$ python -q
>>> import numpy as np
>>> from numpy import linalg as LA
>>> np.set_printoptions(precision=1, suppress=True, linewidth=200, floatmode="fixed")
>>> def tidy(a):
...     return np.round(a, 1) + 0
... 
>>> data = np.loadtxt("w.csv", delimiter=",")
>>> data
array([[2.0, 1.0, 0.0],
       [0.0, 2.0, 1.0],
       [0.0, 0.0, 2.0]])
>>> M2 = np.array([[3, 2], [0, 2], [2, 0]])
>>> LA.matrix_rank(np.vstack([data, M2.T]))
np.int64(3)
>>> np.einsum("ij->j", data)
array([2.0, 3.0, 3.0])
>>> np.einsum("ij,ij->i", data, data)
array([5.0, 5.0, 4.0])
>>> np.einsum("ik,kj->ij", data, M2)
array([[6.0, 6.0],
       [2.0, 4.0],
       [4.0, 0.0]])
>>> M2.T @ data.T
array([[6.0, 2.0, 4.0],
       [6.0, 4.0, 0.0]])
>>> G = data.T @ data
>>> np.allclose(G, G.T)
True
>>> (data @ data.T).shape
(3, 3)
>>> tidy(LA.svd(data, compute_uv=False) ** 2)
array([7.6, 4.5, 1.9])
>>> np.diag(G)
array([4.0, 5.0, 5.0])
>>> tidy(LA.eigvalsh(G)[::-1])
array([7.6, 4.5, 1.9])
>>> x0 = np.array([2, 3, 2])
>>> y = data @ x0
>>> c, lr = np.zeros(3), 1 / LA.norm(data, 2) ** 2
>>> for i in range(5):
...     c -= lr * data.T @ (data @ c - y)
...     if i % 1 == 0: print(i, round(LA.norm(data @ c - y), 1))
... 
0 0.4
1 0.2
2 0.1
3 0.0
4 0.0
>>> tidy(c)
array([2.0, 3.0, 2.0])
>>> tidy(LA.cond(data))
np.float64(2.0)
>>> q = data.astype(float).copy()
>>> for j in range(3):
...     q[:, j] -= q[:, :j] @ (q[:, :j].T @ q[:, j])
...     q[:, j] /= LA.norm(q[:, j])
... 
>>> q.T @ q
array([[1.0, 0.0, 0.0],
       [0.0, 1.0, 0.0],
       [0.0, 0.0, 1.0]])
>>> q
array([[1.0, 0.0, 0.0],
       [0.0, 1.0, 0.0],
       [0.0, 0.0, 1.0]])
>>> q.T @ data
array([[2.0, 1.0, 0.0],
       [0.0, 2.0, 1.0],
       [0.0, 0.0, 2.0]])
>>> arr = np.load("layer17.npy")
>>> arr
array([[1.0, 0.7, 0.5],
       [0.7, 1.0, 0.7],
       [0.5, 0.7, 1.0]])
>>> # symmetric
>>> x0 = np.array([5, -5, 4])
>>> arr * x0
array([[ 5.0, -3.5,  2.0],
       [ 3.5, -5.0,  2.8],
       [ 2.5, -3.5,  4.0]])
>>> (arr @ x0).argmax()
np.int64(0)
>>> LA.norm(arr @ x0) <= LA.norm(arr, 2) * LA.norm(x0) + 1e-9
np.True_
>>> tidy(arr @ x0)
array([3.5, 1.3, 3.0])
>>> tidy(arr @ (2 * x0))
array([7.0, 2.6, 6.0])
>>> X = np.loadtxt("block13.csv", delimiter=",")
>>> tidy(X)
array([[ 0.0,  0.1, -0.1,  0.0],
       [ 0.1,  0.2, -0.4,  0.1],
       [-0.1, -0.4,  0.7, -0.1],
       [ 0.0,  0.1, -0.1,  0.0]])
>>> # applying it twice changes nothing
>>> proj = np.triu(np.array([[-4, 0, -1, 3], [5, -4, 4, -2], [-5, 0, -3, -1], [-3, 5, -4, -4]]), 1) + np.eye(4)
>>> M2 = proj @ X @ LA.inv(proj)
>>> tidy(np.poly(M2))
array([ 1.0, -1.0,  0.0,  0.0,  0.0])
>>> tidy(proj @ X - X @ proj)
array([[ 0.2,  0.7, -1.4,  0.2],
       [-0.6, -1.8,  2.1, -0.8],
       [ 0.0, -0.1,  1.7,  0.2],
       [ 0.0,  0.0, -0.3, -0.1]])
>>> U, s, VT = LA.svd(X)
>>> np.argmax(s[:-1] / (s[1:] + 1e-6)) + 1
np.int64(1)
>>> tidy(s)
array([1.0, 0.0, 0.0, 0.0])
>>> M2 = U[:, :1] @ np.diag(s[:1]) @ VT[:1]
>>> LA.matrix_rank(X, rtol=0.05)
np.int64(1)
>>> tidy(LA.norm(X - M2) / LA.norm(X))
np.float64(0.0)
>>> tidy(LA.norm(X[2], 1)), tidy(LA.norm(X[2], np.inf))
(np.float64(1.4), np.float64(0.7))
>>> tidy(X[2] @ X[1])
np.float64(-0.4)
>>> tidy(LA.norm(X, axis=1))
array([0.2, 0.5, 0.8, 0.2])
>>> evals, vecs = LA.eigh(arr)
>>> np.abs(vecs[:, -1]).round(6).argmax()
np.int64(1)
>>> tidy(LA.eigvalsh(arr @ arr))
array([0.1, 0.3, 5.2])
>>> tidy(vecs.T @ vecs)
array([[1.0, 0.0, 0.0],
       [0.0, 1.0, 0.0],
       [0.0, 0.0, 1.0]])
>>> tidy(vecs @ np.diag(evals) @ vecs.T)
array([[1.0, 0.7, 0.5],
       [0.7, 1.0, 0.7],
       [0.5, 0.7, 1.0]])
>>> tidy(evals.sum()), np.trace(arr)
(np.float64(3.0), np.float64(3.0))
>>> tidy(LA.norm(X, 2) / LA.norm(X))
np.float64(1.0)
>>> LA.cond(X) > 100
np.True_
>>> np.argsort(-LA.norm(X, axis=0).round(6), kind="stable")[:3]
array([2, 1, 0])
>>> [round(float(x), 1) for x in LA.svd(X, compute_uv=False)[:3]]
[1.0, 0.0, 0.0]
>>> F = np.loadtxt("case6.csv", delimiter=",")
>>> tidy(F)
array([[  9.8,   2.6,  17.2],
       [ -6.9,  -4.6, -18.2],
       [  1.2,  -8.8, -17.9],
       [ 17.3,  -5.2,   8.7],
       [  3.8,   6.4,  18.6],
       [-16.5,  10.6,   4.0],
       [ 18.0,  -8.3,   2.6],
       [ 17.1, -10.1,  -2.2],
       [ 14.6,  -1.6,  13.5],
       [ 15.4, -11.0,  -6.5],
       [-15.2,  11.1,   6.8],
       [-17.4,   5.6,  -8.0],
       [ -4.9,  -5.8, -18.5],
       [ 15.3,  -2.3,  12.7],
       [ 18.0,  -7.3,   4.9],
       [ -4.2,   9.9,  16.9],
       [-12.9,  -0.1, -15.3],
       [ -1.2,   8.8,  17.9]])
>>> x0 = np.array([4, 3, 5])
>>> tidy(F @ np.eye(3)[0])
array([  9.8,  -6.9,   1.2,  17.3,   3.8, -16.5,  18.0,  17.1,  14.6,  15.4, -15.2, -17.4,  -4.9,  15.3,  18.0,  -4.2, -12.9,  -1.2])
>>> M2 = np.array([[-8, 1, -8], [9, 6, -8], [-8, 0, -1]])
>>> tidy(np.einsum("ij,ij->i", F, F))
array([400.0, 400.0, 400.0, 400.0, 400.0, 400.0, 400.0, 400.0, 400.0, 400.0, 400.0, 400.0, 400.0, 400.0, 400.0, 400.0, 400.0, 400.0])
>>> LA.matrix_rank(np.vstack([F, M2.T]))
np.int64(3)
>>> np.vstack([F, M2.T]).shape
(21, 3)
>>> tidy(np.einsum("ij->j", F))
array([ 51.3, -10.2,  37.2])
>>> tidy(np.trace(LA.pinv(F) @ F))
np.float64(2.0)
>>> tidy(F @ LA.pinv(F) @ F)
array([[  9.8,   2.6,  17.2],
       [ -6.9,  -4.6, -18.2],
       [  1.2,  -8.8, -17.9],
       [ 17.3,  -5.2,   8.7],
       [  3.8,   6.4,  18.6],
       [-16.5,  10.6,   4.0],
       [ 18.0,  -8.3,   2.6],
       [ 17.1, -10.1,  -2.2],
       [ 14.6,  -1.6,  13.5],
       [ 15.4, -11.0,  -6.5],
       [-15.2,  11.1,   6.8],
       [-17.4,   5.6,  -8.0],
       [ -4.9,  -5.8, -18.5],
       [ 15.3,  -2.3,  12.7],
       [ 18.0,  -7.3,   4.9],
       [ -4.2,   9.9,  16.9],
       [-12.9,  -0.1, -15.3],
       [ -1.2,   8.8,  17.9]])
>>> M2 = F / LA.norm(F, axis=1, keepdims=True)
>>> G = M2 @ M2.T
>>> tidy(G[10])
array([ 0.0, -0.2, -0.6, -0.7,  0.3,  1.0, -0.9, -1.0, -0.4, -1.0,  1.0,  0.7, -0.3, -0.4, -0.8,  0.7,  0.2,  0.6])
>>> (G - 2 * np.eye(18)).round(6).argmax(axis=1)
array([ 4, 12, 12, 14, 17, 10, 14,  9, 13,  7,  5, 16,  1,  8,  6, 17,  1, 15])
>>> tidy(LA.norm(M2, axis=1))
array([1.0, 1.0, 1.0, 1.0, 1.0, 1.0, 1.0, 1.0, 1.0, 1.0, 1.0, 1.0, 1.0, 1.0, 1.0, 1.0, 1.0, 1.0])
>>> tidy(np.degrees(np.arccos(np.clip(G[10, 0], -1, 1))))
np.float64(90.6)
>>> mat = np.loadtxt("mat.csv", delimiter=",")
>>> mat
array([[1.0, 0.0],
       [1.0, 3.0]])
>>> # row 1 dominates
>>> x0 = np.array([2, 1])
>>> (mat * x0).sum(axis=1)
array([2.0, 5.0])
>>> mat @ x0
array([2.0, 5.0])
>>> np.sign((mat @ x0).round(6))
array([1.0, 1.0])
>>> (mat @ x0).argmax()
np.int64(1)
>>> LA.norm(mat @ x0) <= LA.norm(mat, 2) * LA.norm(x0) + 1e-9
np.True_
>>> M2 = mat[0, 0] * mat[1:] - np.outer(mat[1:, 0], mat[0])
>>> M2
array([[0.0, 3.0]])
>>> mat[:, 0] / mat[0, 0]
array([1.0, 1.0])
>>> LA.matrix_rank(M2), LA.matrix_rank(mat)
(np.int64(1), np.int64(2))
>>> np.flatnonzero(~M2.round(6).any(axis=1))
array([], dtype=int64)
>>> r0 = np.array([-1, -2])
>>> M2 = mat + np.outer(r0, np.eye(2)[0])
>>> M2
array([[ 0.0,  0.0],
       [-1.0,  3.0]])
>>> tidy(LA.det(M2) / LA.det(mat)), tidy(1 + LA.solve(mat, r0)[0])
(np.float64(0.0), np.float64(0.0))
>>> LA.matrix_rank(M2 - mat)
np.int64(1)
>>> M = np.loadtxt("x.csv", delimiter=",")
>>> tidy(M)
array([[-0.5,  0.7,  0.2,  0.5],
       [-0.7, -0.4, -0.6,  0.2],
       [ 0.0,  0.6, -0.6, -0.6],
       [ 0.5,  0.1, -0.5,  0.6]])
>>> q = M.astype(float).copy()
>>> for j in range(4):
...     q[:, j] -= q[:, :j] @ (q[:, :j].T @ q[:, j])
...     q[:, j] /= LA.norm(q[:, j])
... 
>>> tidy(q.T @ q)
array([[1.0, 0.0, 0.0, 0.0],
       [0.0, 1.0, 0.0, 0.0],
       [0.0, 0.0, 1.0, 0.0],
       [0.0, 0.0, 0.0, 1.0]])
>>> tidy(q.T @ M)
array([[1.0, 0.0, 0.0, 0.0],
       [0.0, 1.0, 0.0, 0.0],
       [0.0, 0.0, 1.0, 0.0],
       [0.0, 0.0, 0.0, 1.0]])
>>> tidy(q)
array([[-0.5,  0.7,  0.2,  0.5],
       [-0.7, -0.4, -0.6,  0.2],
       [ 0.0,  0.6, -0.6, -0.6],
       [ 0.5,  0.1, -0.5,  0.6]])
>>> K = np.load("test15.npy")
>>> K
array([[-2.3,  2.8,  2.8],
       [-1.2,  3.3,  3.3],
       [-2.4,  3.2,  2.5],
       [-2.0,  3.0,  3.3],
       [-1.9,  2.8,  3.0],
       [-1.6,  2.8,  2.9],
       [-0.1, -1.1,  2.4],
       [ 0.0, -1.0,  2.6],
       [ 0.2, -1.1,  2.0],
       [-0.4, -0.8,  1.8],
       [ 0.1, -1.7,  2.1],
       [ 0.0, -1.0,  1.9],
       [-0.2, -2.2,  1.0],
       [ 0.5, -2.1,  0.7],
       [-0.4, -2.1,  0.7],
       [-0.3, -2.0,  1.2],
       [ 0.4, -1.7,  0.8],
       [ 0.2, -2.2,  0.7]])
>>> Xc = K - K.mean(axis=0)
>>> U, s, VT = LA.svd(Xc, full_matrices=False)
>>> LA.matrix_rank(Xc)
np.int64(3)
>>> tidy(Xc.mean(axis=0))
array([0.0, 0.0, 0.0])
>>> tidy(VT[0] * np.sign(VT[0, np.abs(VT[0]).argmax()]))
array([-0.4,  0.9,  0.3])
>>> tidy((s ** 2).sum() ** 2 / (s ** 4).sum())
np.float64(1.1)
>>> ang = np.radians(36)
>>> Rm = np.eye(3)
>>> Rm[1, 1] = Rm[0, 0] = np.cos(ang)
>>> Rm[1, 0], Rm[0, 1] = -np.sin(ang), np.sin(ang)
>>> tidy(Rm)
array([[ 0.8,  0.6,  0.0],
       [-0.6,  0.8,  0.0],
       [ 0.0,  0.0,  1.0]])
>>> M2 = K @ Rm.T
>>> tidy(LA.det(Rm)), tidy(np.trace(Rm))
(np.float64(1.0), np.float64(2.6))
>>> np.allclose(LA.norm(K, axis=1), LA.norm(M2, axis=1))
True
>>> tidy(M2)
array([[-0.2,  3.6,  2.8],
       [ 1.0,  3.4,  3.3],
       [-0.1,  4.0,  2.5],
       [ 0.1,  3.6,  3.3],
       [ 0.1,  3.4,  3.0],
       [ 0.4,  3.2,  2.9],
       [-0.7, -0.8,  2.4],
       [-0.6, -0.8,  2.6],
       [-0.5, -1.0,  2.0],
       [-0.8, -0.4,  1.8],
       [-0.9, -1.4,  2.1],
       [-0.6, -0.8,  1.9],
       [-1.5, -1.7,  1.0],
       [-0.8, -2.0,  0.7],
       [-1.6, -1.5,  0.7],
       [-1.4, -1.4,  1.2],
       [-0.7, -1.6,  0.8],
       [-1.1, -1.9,  0.7]])
>>> np.allclose(K @ K.T, M2 @ M2.T)
True
>>> tidy(LA.svd(K, compute_uv=False)), tidy(LA.svd(M2, compute_uv=False))
(array([11.6,  7.6,  1.7]), array([11.6,  7.6,  1.7]))
>>> proj = K @ LA.solve(K.T @ K, K.T)
>>> tidy(LA.eigvalsh(proj))
array([0.0, 0.0, 0.0, 0.0, 0.0, 0.0, 0.0, 0.0, 0.0, 0.0, 0.0, 0.0, 0.0, 0.0, 0.0, 1.0, 1.0, 1.0])
>>> tidy(proj @ K[:, 2])
array([2.8, 3.3, 2.5, 3.3, 3.0, 2.9, 2.4, 2.6, 2.0, 1.8, 2.1, 1.9, 1.0, 0.7, 0.7, 1.2, 0.8, 0.7])
>>> feats = np.load("m.npy")
>>> feats
array([[-4.0,  5.0],
       [ 5.0, -5.0]])
>>> rng = np.random.default_rng(143)
>>> lab = rng.permutation(2)
>>> lab
array([0, 1])
>>> M2 = feats[lab][:, lab]
>>> np.diag(M2)
array([-4.0, -5.0])
>>> M2
array([[-4.0,  5.0],
       [ 5.0, -5.0]])
>>> tidy(np.sort(np.abs(LA.eigvals(M2))))
array([0.5, 9.5])
